In [1]: import numpy as np

In [2]: np.set_printoptions(precision=2, suppress=True, linewidth=120)

In [3]: arr = np.loadtxt("out13.csv", delimiter=",")

In [4]: arr
Out[4]: 
array([[ 0., -3.],
       [-3.,  0.]])

In [5]: # symmetric

In [6]: round(float(np.abs(np.linalg.eigvals(arr)).max()), 2)
Out[6]: 3.0

In [7]: np.trace(arr)
Out[7]: np.float64(0.0)

In [8]: arr @ arr
Out[8]: 
array([[9., 0.],
       [0., 9.]])

In [9]: round(float(np.linalg.det(arr)), 2)
Out[9]: -9.0

In [10]: np.sort(np.abs(np.linalg.eigvals(arr)))
Out[10]: array([3., 3.])

In [11]: f = np.array([-3, -5])

In [12]: B = arr + np.outer(f, np.eye(2)[0])

In [13]: B
Out[13]: 
array([[-3., -3.],
       [-8.,  0.]])

In [14]: np.linalg.matrix_rank(B - arr)
Out[14]: np.int64(1)

In [15]: np.linalg.matrix_rank(np.linalg.inv(B) - np.linalg.inv(arr), tol=1e-8)
Out[15]: np.int64(1)

In [16]: th = np.deg2rad(90)

In [17]: A = np.eye(4)

In [18]: A[np.ix_([2, 3], [2, 3])] = [[np.cos(th), -np.sin(th)], [np.sin(th), np.cos(th)]]

In [19]: A.round(2) + 0
Out[19]: 
array([[ 1.,  0.,  0.,  0.],
       [ 0.,  1.,  0.,  0.],
       [ 0.,  0.,  0., -1.],
       [ 0.,  0.,  1.,  0.]])

In [20]: q, R = np.linalg.qr(arr)

In [21]: q
Out[21]: 
array([[0., 1.],
       [1., 0.]])

In [22]: np.allclose(R.T @ R, arr.T @ arr)
Out[22]: True

In [23]: q.shape, R.shape
Out[23]: ((2, 2), (2, 2))

In [24]: q @ R
Out[24]: 
array([[ 0., -3.],
       [-3.,  0.]])

In [25]: abs(R[0, 0]), round(np.linalg.norm(arr[:, 0]), 2)
Out[25]: (np.float64(3.0), np.float64(3.0))
